$ python -q
>>> import numpy as np
>>> from numpy import linalg as LA
>>> np.set_printoptions(precision=4, suppress=True, linewidth=140)
>>> data = np.load("case14.npy")
>>> data
array([[0, 1, 1, 0, 0],
       [1, 0, 1, 0, 0],
       [1, 1, 0, 0, 0],
       [0, 0, 0, 0, 1],
       [0, 0, 0, 1, 0]])
>>> rng = np.random.default_rng(56)
>>> idx = rng.permutation(5)
>>> M2 = data[:, idx] * rng.choice([-1, 1], 5)
>>> M2
array([[ 0,  0,  0,  1, -1],
       [ 1,  0,  0,  0, -1],
       [ 1,  0,  0,  1,  0],
       [ 0,  1,  0,  0,  0],
       [ 0,  0, -1,  0,  0]])
>>> Uu, _, vt = LA.svd(data.T @ M2)
>>> print(idx)
[0 4 3 1 2]
>>> print(np.round(Uu @ vt, 4) + 0)
[[ 1.  0.  0.  0.  0.]
 [ 0.  0.  0.  1.  0.]
 [ 0.  0.  0.  0. -1.]
 [ 0.  0. -1.  0.  0.]
 [ 0.  1.  0.  0.  0.]]
>>> idx = rng.permutation(5)
>>> print(idx)
[4 1 2 3 0]
>>> M2 = data[idx][:, idx]
>>> M2
array([[0, 0, 0, 1, 0],
       [0, 0, 1, 0, 1],
       [0, 1, 0, 0, 1],
       [1, 0, 0, 0, 0],
       [0, 1, 1, 0, 0]])
>>> np.allclose(M2, data)
False
>>> np.sort(np.abs(LA.eigvals(M2)))
array([1., 1., 1., 1., 2.])
>>> np.diag(M2)
array([0, 0, 0, 0, 0])
>>> np.trace(M2)
np.int64(0)
>>> m1 = np.tril(np.array([[2, 2, 3, 1, 2, 0],
...     [2, 1, 1, 3, 1, 0],
...     [3, 0, 0, 0, 0, 2],
...     [3, 1, 1, 2, 2, 1],
...     [1, 1, 0, 2, 3, 0],
...     [0, 1, 1, 1, 0, 2]]), -1) + np.eye(6, dtype=int)
>>> m1
array([[1, 0, 0, 0, 0, 0],
       [2, 1, 0, 0, 0, 0],
       [3, 0, 1, 0, 0, 0],
       [3, 1, 1, 1, 0, 0],
       [1, 1, 0, 2, 1, 0],
       [0, 1, 1, 1, 0, 1]])
>>> m1.ravel(order="F")
array([1, 2, 3, 3, 1, 0, 0, 1, 0, 1, 1, 1, 0, 0, 1, 1, 0, 1, 0, 0, 0, 1, 2, 1, 0, 0, 0, 0, 1, 0, 0, 0, 0, 0, 0, 1])
>>> m1.reshape(-1, 2)
array([[1, 0],
       [0, 0],
       [0, 0],
       [2, 1],
       [0, 0],
       [0, 0],
       [3, 0],
       [1, 0],
       [0, 0],
       [3, 1],
       [1, 1],
       [0, 0],
       [1, 1],
       [0, 2],
       [1, 0],
       [0, 1],
       [1, 1],
       [0, 1]])
>>> m1.reshape(2, -1)
array([[1, 0, 0, 0, 0, 0, 2, 1, 0, 0, 0, 0, 3, 0, 1, 0, 0, 0],
       [3, 1, 1, 1, 0, 0, 1, 1, 0, 2, 1, 0, 0, 1, 1, 1, 0, 1]])
>>> T = m1.reshape(6, 2, -1)
>>> T.sum(axis=1)
array([[1, 0, 0],
       [2, 1, 0],
       [3, 0, 1],
       [4, 1, 1],
       [3, 2, 0],
       [1, 1, 2]])
>>> T[:, 0]
array([[1, 0, 0],
       [2, 1, 0],
       [3, 0, 1],
       [3, 1, 1],
       [1, 1, 0],
       [0, 1, 1]])
>>> np.einsum("ihd,ihd->ih", T, T)
array([[ 1,  0],
       [ 5,  0],
       [10,  0],
       [11,  1],
       [ 2,  5],
       [ 2,  2]])
>>> T.transpose(1, 0, 2)
array([[[1, 0, 0],
        [2, 1, 0],
        [3, 0, 1],
        [3, 1, 1],
        [1, 1, 0],
        [0, 1, 1]],

       [[0, 0, 0],
        [0, 0, 0],
        [0, 0, 0],
        [1, 0, 0],
        [2, 1, 0],
        [1, 0, 1]]])
>>> T.shape
(6, 2, 3)
